% python3 -q
>>> import numpy as np
>>> np.set_printoptions(precision=2, suppress=True, linewidth=200)
>>> sigma = 10 * 0.5 ** np.arange(7)
>>> Q, _ = np.linalg.qr(np.array([[-0.8, 1.1, 1.4, -1.0, 2.5, 0.7, -1.0],
...     [-0.4, 0.1, -1.0, 1.3, 0.4, -1.6, -0.6],
...     [-1.9, -1.0, -1.4, -0.9, 0.9, 0.1, -0.5],
...     [-0.2, -0.4, 1.3, 0.1, 0.1, -0.7, 2.1],
...     [1.3, -1.0, -1.2, -0.3, -0.3, -0.6, 0.3],
...     [-0.9, 0.1, -0.4, -0.3, -0.4, 0.4, -0.4],
...     [0.4, -1.1, 0.4, 1.3, -0.4, -1.0, 1.1]]))
>>> rng = np.random.default_rng(242)
>>> J = rng.normal(size=(35, 7)) * sigma @ Q
>>> print(J)
[[  4.18  -6.06   0.59   3.    12.44   3.93  -4.49]
 [ -5.19   4.53  -2.05   2.56  -7.69   1.68   3.19]
 [ -3.06   2.01  -1.19   0.85  -5.42  -0.17   2.09]
 [ -6.38   6.48  -0.59  -4.83 -13.27  -4.96   4.56]
 [  0.26   3.66  -3.67   4.92  -1.12   3.22   2.09]
 [ -0.29   2.8    0.15  -2.53  -5.19  -2.01   1.61]
 [  4.14  -5.92   4.6   -1.88   7.1   -0.08  -3.11]
 [ -4.02   0.29   1.69  -3.29  -4.88  -1.5    0.64]
 [  1.61  -1.38   4.42  -6.27  -0.85  -3.45  -0.38]
 [  0.39   2.18   0.56  -3.15  -1.92  -1.5    0.85]
 [  1.11  -1.98   3.34  -6.55   2.25  -2.98  -1.45]
 [  1.37  -3.22   3.12  -1.88   3.93   0.27  -2.54]
 [  3.99 -10.67   5.91  -4.79  11.49  -1.89  -6.16]
 [ -3.82   4.01  -1.49   0.81  -6.27   1.15   2.48]
 [  0.75   3.43  -4.03   1.83  -2.67  -1.23   2.27]
 [  5.25  -2.74  -2.09   5.6   11.94   5.61  -3.03]
 [  4.51  -4.83   2.15  -0.2    9.13   0.67  -2.76]
 [ -0.18  -3.61   4.9   -4.33   3.17  -0.5   -2.47]
 [ -2.37  -0.04  -1.26   0.31  -2.76  -1.83   1.33]
 [ -1.7    5.79  -0.59  -1.47  -7.18  -0.35   3.71]
 [ -2.38   3.79  -6.18   8.27  -2.32   4.41   1.84]
 [  0.93   1.07  -0.18  -0.68   0.24  -0.1    0.58]
 [ -0.66   0.38   0.49   0.12  -2.35  -0.17   0.42]
 [  4.37  -3.28  -0.06   3.81   7.71   3.09  -2.26]
 [ 10.74 -13.69   4.7   -1.11  23.02   0.48  -8.73]
 [ -0.75   4.77   0.05  -1.63  -5.69   0.09   2.75]
 [ -0.77   4.34  -4.08   3.96  -3.51   1.42   2.32]
 [ -1.03   3.65  -2.44   2.84  -1.74   2.59   1.49]
 [  5.18  -2.14   0.4   -0.85   5.71  -1.41  -1.35]
 [ -1.27  -3.28   3.99  -5.89  -0.58  -3.97  -1.12]
 [ -1.94   1.33  -1.07   0.07  -2.6   -0.86   0.64]
 [  2.2    1.14  -3.54   3.85   2.87   1.1    0.92]
 [  2.57  -0.72   0.3   -1.71   4.18  -0.72  -1.19]
 [  2.8   -8.19   3.9   -2.66   9.54  -0.62  -5.29]
 [  2.79  -3.98   0.1    2.96   7.85   2.01  -2.62]]
>>> left, sigma, Vh = np.linalg.svd(J, full_matrices=False)
>>> print((sigma > 1e-8).sum())
7
>>> print(np.abs(Vh[0]))
[0.33 0.46 0.18 0.03 0.74 0.05 0.3 ]
>>> print(np.round(left.T @ J @ Vh.T, 2) + 0)
[[57.67  0.    0.    0.    0.    0.    0.  ]
 [ 0.   28.97  0.    0.    0.    0.    0.  ]
 [ 0.    0.    9.96  0.    0.    0.    0.  ]
 [ 0.    0.    0.    6.22  0.    0.    0.  ]
 [ 0.    0.    0.    0.    3.7   0.    0.  ]
 [ 0.    0.    0.    0.    0.    1.64  0.  ]
 [ 0.    0.    0.    0.    0.    0.    0.93]]
>>> print(left.shape, sigma.shape, Vh.shape)
(35, 7) (7,) (7, 7)
